$ ipython --no-banner

In [1]: import numpy as np

In [2]: import numpy.linalg as la

In [3]: np.set_printoptions(suppress=True, linewidth=160)

In [4]: other = np.array([[0, -7], [-2, -4], [-1, -5]])

In [5]: W0 = np.kron(np.eye(3, dtype=int), other)

In [6]: W0
Out[6]: 
array([[ 0, -7,  0,  0,  0,  0],
       [-2, -4,  0,  0,  0,  0],
       [-1, -5,  0,  0,  0,  0],
       [ 0,  0,  0, -7,  0,  0],
       [ 0,  0, -2, -4,  0,  0],
       [ 0,  0, -1, -5,  0,  0],
       [ 0,  0,  0,  0,  0, -7],
       [ 0,  0,  0,  0, -2, -4],
       [ 0,  0,  0,  0, -1, -5]])

In [7]: W1 = np.array([[-9, -8, -1, -2, 7, -5],
   ...:     [-3, 4, 5, -7, 0, 9],
   ...:     [-2, 6, -6, -8, -7, 7],
   ...:     [-7, -2, 3, -4, 6, -7],
   ...:     [-3, 7, 3, 6, -1, 4],
   ...:     [7, 7, -4, -8, -3, 7]])

In [8]: c = np.array([3, 2, 2, 4, 4, 5])

In [9]: H = np.maximum(W0 @ W1 + c, 0)

In [10]: la.matrix_rank(H)
Out[10]: np.int64(6)

In [11]: np.round((H > 0).mean(axis=0), 3)
Out[11]: array([0.667, 0.333, 0.444, 1.   , 0.444, 0.333])

In [12]: H
Out[12]: 
array([[24,  0,  0, 53,  4,  0],
       [33,  2,  0, 36,  0,  0],
       [27,  0,  0, 41,  0,  0],
       [52, 16,  0, 32,  0, 54],
       [35,  0,  2, 36,  0, 19],
       [40,  6,  0, 32,  0, 33],
       [ 0,  0, 30, 60, 25,  0],
       [ 0,  0, 12, 24, 18,  0],
       [ 0,  0, 19, 38, 20,  0]])

In [13]: Z = np.array([[-1, 1, -2],
    ...:     [2, 1, -1],
    ...:     [3, -3, -2],
    ...:     [-1, 2, 0],
    ...:     [1, -3, 0],
    ...:     [0, 2, -3]])

In [14]: (H @ Z).round(6).argmax(axis=1)
Out[14]: array([1, 1, 1, 1, 1, 1, 0, 0, 0])

In [15]: x0 = np.array([2, 0, -4, 5, -1, -3])

In [16]: rhs = W0 @ x0

In [17]: rhs
Out[17]: array([  0,  -4,  -2, -35, -12, -21,  21,  14,  16])

In [18]: np.round(la.solve(W0.T @ W0, W0.T @ rhs), 3) + 0
Out[18]: array([ 2.,  0., -4.,  5., -1., -3.])

In [19]: rng = np.random.default_rng(9781)

In [20]: rhs = rhs + 0.3 * rng.normal(size=9)

In [21]: rhs.round(3)
Out[21]: array([ -0.33 ,  -3.908,  -2.256, -35.027, -11.78 , -21.258,  20.936,  14.183,  15.851])

In [22]: c, *_ = la.lstsq(W0, rhs)

In [23]: c.round(3)
Out[23]: array([ 1.874,  0.054, -4.086,  5.019, -1.091, -2.982])

In [24]: np.round(W0.T @ (rhs - W0 @ c), 3) + 0
Out[24]: array([0., 0., 0., 0., 0., 0.])

In [25]: c.round()
Out[25]: array([ 2.,  0., -4.,  5., -1., -3.])

In [26]: P = W0 @ la.solve(W0.T @ W0, W0.T)

In [27]: np.trace(P)
Out[27]: np.float64(6.0)

In [28]: np.allclose(P @ P, P)
Out[28]: True

In [29]: round(la.norm(W0, "nuc"), 3)
Out[29]: np.float64(34.011)

In [30]: np.round(la.norm(W0, axis=1), 3)
Out[30]: array([7.   , 4.472, 5.099, 7.   , 4.472, 5.099, 7.   , 4.472, 5.099])

In [31]: np.round(la.norm(W0, 1), 3), round(la.norm(W0, np.inf), 3)
Out[31]: (np.float64(16.0), np.float64(7.0))

In [32]: la.norm(W0, axis=1).argmax()
Out[32]: np.int64(0)

In [33]: r0, g = W0[2], W0[5]

In [34]: r0 @ r0
Out[34]: np.int64(26)

In [35]: r0 @ g
Out[35]: np.int64(0)

In [36]: p = (r0 @ g) / (r0 @ r0) * r0

In [37]: np.round(la.norm(r0 + g) ** 2 + la.norm(r0 - g) ** 2, 3)
Out[37]: np.float64(104.0)

In [38]: np.outer(r0, g)
Out[38]: 
array([[ 0,  0,  1,  5,  0,  0],
       [ 0,  0,  5, 25,  0,  0],
       [ 0,  0,  0,  0,  0,  0],
       [ 0,  0,  0,  0,  0,  0],
       [ 0,  0,  0,  0,  0,  0],
       [ 0,  0,  0,  0,  0,  0]])

In [39]: la.matrix_rank(np.outer(r0, g))
Out[39]: np.int64(1)

In [40]: arr = np.cumsum(np.array([[-1, 2, 1],
    ...:     [0, -2, -3],
    ...:     [2, -2, 1],
    ...:     [0, 2, -3],
    ...:     [-3, -3, -2],
    ...:     [0, 3, -1],
    ...:     [1, 3, 2],
    ...:     [-2, -3, -1],
    ...:     [-3, -2, 1],
    ...:     [1, 1, -2],
    ...:     [2, 1, -2]]), axis=0)

In [41]: arr
Out[41]: 
array([[-1,  2,  1],
       [-1,  0, -2],
       [ 1, -2, -1],
       [ 1,  0, -4],
       [-2, -3, -6],
       [-2,  0, -7],
       [-1,  3, -5],
       [-3,  0, -6],
       [-6, -2, -5],
       [-5, -1, -7],
       [-3,  0, -9]])

In [42]: Ac = (arr - arr.mean(axis=0)) / arr.std(axis=0)

In [43]: np.argwhere(np.abs(Ac) > 2)
Out[43]: array([[0, 2]])

In [44]: Ac.std(axis=0)
Out[44]: array([1., 1., 1.])

In [45]: c = la.lstsq(np.delete(Ac, 0, axis=1), Ac[:, 0])[0]

In [46]: np.abs(c).argmax()
Out[46]: np.int64(1)

In [47]: cov = np.cov(arr, rowvar=False)

In [48]: cov.round(3)
Out[48]: 
array([[4.8  , 1.   , 3.5  ],
       [1.   , 3.018, 1.009],
       [3.5  , 1.009, 8.655]])

In [49]: np.round(np.corrcoef(arr.T), 3)
Out[49]: 
array([[1.   , 0.263, 0.543],
       [0.263, 1.   , 0.197],
       [0.543, 0.197, 1.   ]])

In [50]: cov.shape
Out[50]: (3, 3)

In [51]: np.round(arr.std(axis=0), 3)
Out[51]: array([2.089, 1.656, 2.805])

In [52]: np.argwhere(np.triu(np.abs(np.corrcoef(arr.T)) > 0.8, 1))
Out[52]: array([], shape=(0, 2), dtype=int64)

In [53]: P = arr @ la.solve(arr.T @ arr, arr.T)

In [54]: la.matrix_rank(np.eye(11) - P)
Out[54]: np.int64(8)

In [55]: np.round(P @ arr[:, 1], 3) + 0
Out[55]: array([ 2.,  0., -2.,  0., -3.,  0.,  3.,  0., -2., -1.,  0.])

In [56]: np.round(la.eigvalsh(P), 3) + 0
Out[56]: array([0., 0., 0., 0., 0., 0., 0., 0., 1., 1., 1.])

In [57]: np.allclose(P @ P, P)
Out[57]: True

In [58]: z = arr[:, 0] > np.median(arr[:, 0])

In [59]: r0 = arr[z].mean(axis=0) - arr[~z].mean(axis=0)

In [60]: (((arr - arr.mean(axis=0)) @ r0 > 0) == z).mean()
Out[60]: np.float64(1.0)

In [61]: z.astype(int)
Out[61]: array([1, 1, 1, 1, 0, 0, 1, 0, 0, 0, 0])

In [62]: A = np.load("x.npy")

In [63]: A
Out[63]: 
array([[ 1.219,  0.878,  1.117],
       [ 1.376,  0.517,  1.039],
       [ 1.388,  0.235,  1.108],
       [ 0.77 ,  1.429,  0.771],
       [ 1.063,  1.095,  1.248],
       [ 0.996,  0.809,  0.667],
       [ 0.581,  0.97 ,  0.788],
       [ 2.638,  3.057, -1.763],
       [ 2.081,  3.134, -2.447],
       [ 1.312,  2.674, -1.921],
       [ 2.702,  3.227, -2.114],
       [ 1.997,  2.47 , -2.051],
       [ 1.772,  3.302, -1.412],
       [ 2.206,  3.28 , -2.366]])

In [64]: P = A @ la.solve(A.T @ A, A.T)

In [65]: np.allclose(P @ P, P)
Out[65]: True

In [66]: z = A[:, 0] > np.median(A[:, 0])

In [67]: r0 = A[z].mean(axis=0) - A[~z].mean(axis=0)

In [68]: ((A - A.mean(axis=0)) @ r0 > 0).astype(int)
Out[68]: array([0, 0, 0, 0, 0, 0, 0, 1, 1, 1, 1, 1, 1, 1])

In [69]: z.astype(int)
Out[69]: array([0, 0, 1, 0, 0, 0, 0, 1, 1, 0, 1, 1, 1, 1])

In [70]: r0.round(3)
Out[70]: array([ 1.067,  1.476, -2.108])

In [71]: round((((A - A.mean(axis=0)) @ r0 > 0) == z).mean(), 3)
Out[71]: np.float64(0.857)

In [72]: x0 = np.array([2, 0, 0])

In [73]: rhs = A @ x0

In [74]: np.round(la.pinv(A) @ A, 3) + 0
Out[74]: 
array([[1., 0., 0.],
       [0., 1., 0.],
       [0., 0., 1.]])

In [75]: np.round(la.lstsq(A, rhs)[0], 3) + 0
Out[75]: array([2., 0., 0.])

In [76]: rhs = rhs + 0.1 * rng.normal(size=14)

In [77]: rhs.round(3)
Out[77]: array([2.443, 2.627, 2.757, 1.645, 2.032, 2.046, 1.217, 5.133, 4.128, 2.735, 5.572, 3.888, 3.468, 4.309])

In [78]: c, *_ = la.lstsq(A, rhs)

In [79]: c.round(3)
Out[79]: array([1.939, 0.044, 0.014])

In [80]: np.round(A.T @ (rhs - A @ c), 3) + 0
Out[80]: array([0., 0., 0.])

In [81]: [round(float(la.norm(la.solve(A.T @ A + lam * np.eye(3), A.T @ rhs))), 2) for lam in (0, 1, 10, 100)]
Out[81]: [1.94, 1.6, 1.15, 0.61]

In [82]: c.round()
Out[82]: array([2., 0., 0.])

In [83]: J = rng.normal(size=(12, 3))

In [84]: J = 10 * J / la.norm(J, axis=1, keepdims=True)

In [85]: J.round(3)
Out[85]: 
array([[-0.801,  9.681, -2.376],
       [-3.097,  6.408, -7.025],
       [ 5.144,  0.29 , -8.571],
       [ 5.637, -8.243,  0.526],
       [ 3.665,  0.338, -9.298],
       [ 8.635, -3.583,  3.549],
       [ 9.032, -4.241, -0.654],
       [-0.008,  4.685,  8.835],
       [-3.138,  2.161,  9.246],
       [-8.926,  4.507, -0.088],
       [-2.595,  3.073,  9.155],
       [-4.368, -8.598, -2.645]])

In [86]: round(float(la.norm(J) ** 2 / la.norm(J, 2) ** 2), 3)
Out[86]: 2.116

In [87]: np.round(la.norm(J, axis=0), 3)
Out[87]: array([18.799, 19.08 , 21.967])

In [88]: np.round(J[10] @ J[8], 3)
Out[88]: np.float64(99.434)

In [89]: np.round(la.norm(J, 2), 3)
Out[89]: np.float64(23.812)

In [90]: round(la.norm(J[10], 1), 3), np.round(la.norm(J[10], np.inf), 3)
Out[90]: (np.float64(14.824), np.float64(9.155))

In [91]: cov = np.cov(J, rowvar=False)

In [92]: np.round(np.median(J, axis=0), 3)
Out[92]: array([-0.404,  1.25 , -0.371])

In [93]: cov.shape
Out[93]: (3, 3)

In [94]: np.round(np.corrcoef(J.T), 3)
Out[94]: 
array([[ 1.   , -0.461, -0.166],
       [-0.461,  1.   ,  0.057],
       [-0.166,  0.057,  1.   ]])

In [95]: np.argwhere(np.triu(np.abs(np.corrcoef(J.T)) > 0.8, 1))
Out[95]: array([], shape=(0, 2), dtype=int64)

In [96]: np.round(np.polyfit(J[:, 1], J[:, 2], 1), 3)
Out[96]: array([0.065, 0.019])

In [97]: np.round(J.std(axis=0), 3)
Out[97]: array([5.373, 5.481, 6.341])

In [98]: np.round(la.eigvalsh(cov)[::-1], 3)
Out[98]: array([51.527, 39.647, 16.957])

In [99]: x0 = np.array([2, 0, 0])

In [100]: rhs = J @ x0

In [101]: np.round(la.solve(J.T @ J, J.T @ rhs), 3) + 0
Out[101]: array([2., 0., 0.])

In [102]: rhs = rhs + 0.05 * rng.normal(size=12)

In [103]: rhs.round(3)
Out[103]: array([ -1.689,  -6.222,  10.291,  11.308,   7.43 ,  17.311,  17.982,  -0.018,  -6.344, -17.951,  -5.189,  -8.681])

In [104]: c, *_ = la.lstsq(J, rhs)

In [105]: c.round(3)
Out[105]: array([ 2.   , -0.006, -0.002])

In [106]: c.round()
Out[106]: array([ 2., -0., -0.])

In [107]: [round(float(la.norm(la.solve(J.T @ J + lam * np.eye(3), J.T @ rhs))), 2) for lam in (0, 1, 10, 100)]
Out[107]: [2.0, 1.99, 1.93, 1.5]

In [108]: Z = J[[1, 8]].astype(float)

In [109]: for _ in range(7):
     ...:     z = la.norm(J[:, None] - Z, axis=-1).argmin(axis=1)
     ...:     Z = np.array([J[z == j].mean(axis=0) for j in range(2)])
     ...: 

In [110]: z
Out[110]: array([0, 0, 0, 1, 0, 1, 1, 1, 1, 0, 1, 0])

In [111]: np.abs(Z[1] - Z[0]).argmax()
Out[111]: np.int64(2)

In [112]: np.round(Z[1] - Z[0], 3)
Out[112]: array([ 4.324, -3.129, 10.11 ])

In [113]: Q, evecs = la.qr(J[:, :2])[0], la.qr(J[:, 2:])[0]

In [114]: sv = la.svd(Q.T @ evecs, compute_uv=False)

In [115]: sv.round(3)
Out[115]: array([0.164])

In [116]: round(float(la.norm(Q @ Q.T - evecs @ evecs.T, 2)), 3)
Out[116]: 1.0

In [117]: np.round(np.degrees(np.arccos(sv.clip(0, 1))), 3)
Out[117]: array([80.571])

In [118]: feats = np.load("data.npy")

In [119]: feats.round(3)
Out[119]: 
array([[0.5  , 0.25 , 0.125, 0.125],
       [0.125, 0.375, 0.125, 0.375],
       [0.273, 0.182, 0.364, 0.182],
       [0.25 , 0.25 , 0.167, 0.333]])

In [120]: r0 = np.array([3, 0, 1, 1])

In [121]: other = feats + np.outer(r0, np.eye(4)[1])

In [122]: round(float(la.det(other) / la.det(feats)), 3), round(float(1 + la.solve(feats, r0)[1]), 3)
Out[122]: (-0.182, -0.182)

In [123]: la.matrix_rank(la.inv(other) - la.inv(feats), tol=1e-8)
Out[123]: np.int64(1)

In [124]: np.round(np.einsum("ij,ji->", feats, feats), 3)
Out[124]: np.float64(1.121)

In [125]: np.round(np.kron(np.eye(2, dtype=int), feats), 3)
Out[125]: 
array([[0.5  , 0.25 , 0.125, 0.125, 0.   , 0.   , 0.   , 0.   ],
       [0.125, 0.375, 0.125, 0.375, 0.   , 0.   , 0.   , 0.   ],
       [0.273, 0.182, 0.364, 0.182, 0.   , 0.   , 0.   , 0.   ],
       [0.25 , 0.25 , 0.167, 0.333, 0.   , 0.   , 0.   , 0.   ],
       [0.   , 0.   , 0.   , 0.   , 0.5  , 0.25 , 0.125, 0.125],
       [0.   , 0.   , 0.   , 0.   , 0.125, 0.375, 0.125, 0.375],
       [0.   , 0.   , 0.   , 0.   , 0.273, 0.182, 0.364, 0.182],
       [0.   , 0.   , 0.   , 0.   , 0.25 , 0.25 , 0.167, 0.333]])

In [126]: round(la.eigvals(feats).sum().real, 3)
Out[126]: np.float64(1.572)

In [127]: round(la.det(2 * feats), 3), np.round(la.det(feats), 3)
Out[127]: (np.float64(0.083), np.float64(0.005))

In [128]: np.round(la.eigvals(feats), 3)
Out[128]: array([1.   +0.j   , 0.244+0.053j, 0.244-0.053j, 0.083+0.j   ])

In [129]: round(la.det(feats[::-1]), 3)
Out[129]: np.float64(0.005)
